$ python3 -q
>>> import numpy as np
>>> np.set_printoptions(precision=2, suppress=True, linewidth=140, sign=" ")
>>> K = np.array([[0, 0, 0, 0, 0, 0, 0, 0],
...     [0, 0, 0, 0, 0, 0, 0, 0],
...     [0, 0, 0, 0, 0, 0, 0, 0],
...     [-2, 2, -1, -1, 0, 1, 2, -1]])
>>> theta = np.radians(180)
>>> Rm = np.eye(8)
>>> Rm[6, 6] = Rm[1, 1] = np.cos(theta)
>>> Rm[6, 1], Rm[1, 6] = -np.sin(theta), np.sin(theta)
>>> Rm.round(2) + 0
array([[ 1.,  0.,  0.,  0.,  0.,  0.,  0.,  0.],
       [ 0., -1.,  0.,  0.,  0.,  0.,  0.,  0.],
       [ 0.,  0.,  1.,  0.,  0.,  0.,  0.,  0.],
       [ 0.,  0.,  0.,  1.,  0.,  0.,  0.,  0.],
       [ 0.,  0.,  0.,  0.,  1.,  0.,  0.,  0.],
       [ 0.,  0.,  0.,  0.,  0.,  1.,  0.,  0.],
       [ 0.,  0.,  0.,  0.,  0.,  0., -1.,  0.],
       [ 0.,  0.,  0.,  0.,  0.,  0.,  0.,  1.]])
>>> Y = K @ Rm.T
>>> Y
array([[ 0.,  0.,  0.,  0.,  0.,  0.,  0.,  0.],
       [ 0.,  0.,  0.,  0.,  0.,  0.,  0.,  0.],
       [ 0.,  0.,  0.,  0.,  0.,  0.,  0.,  0.],
       [-2., -2., -1., -1.,  0.,  1., -2., -1.]])
>>> np.allclose(np.linalg.norm(K, axis=1), np.linalg.norm(Y, axis=1))
True
>>> np.linalg.svd(K, compute_uv=False), np.linalg.svd(Y, compute_uv=False)
(array([ 4.,  0.,  0.,  0.]), array([ 4.,  0.,  0.,  0.]))
>>> np.allclose(K @ K.T, Y @ Y.T)
True
>>> Y @ np.linalg.pinv(Y) @ Y
array([[ 0.,  0.,  0.,  0.,  0.,  0.,  0.,  0.],
       [ 0.,  0.,  0.,  0.,  0.,  0.,  0.,  0.],
       [ 0.,  0.,  0.,  0.,  0.,  0.,  0.,  0.],
       [-2., -2., -1., -1.,  0.,  1., -2., -1.]])
>>> np.round(np.trace(np.linalg.pinv(Y) @ Y), 2)
np.float64(1.0)
>>> np.abs(np.diag(np.linalg.qr(Y)[1])) > 1e-9
array([ True, False, False, False])
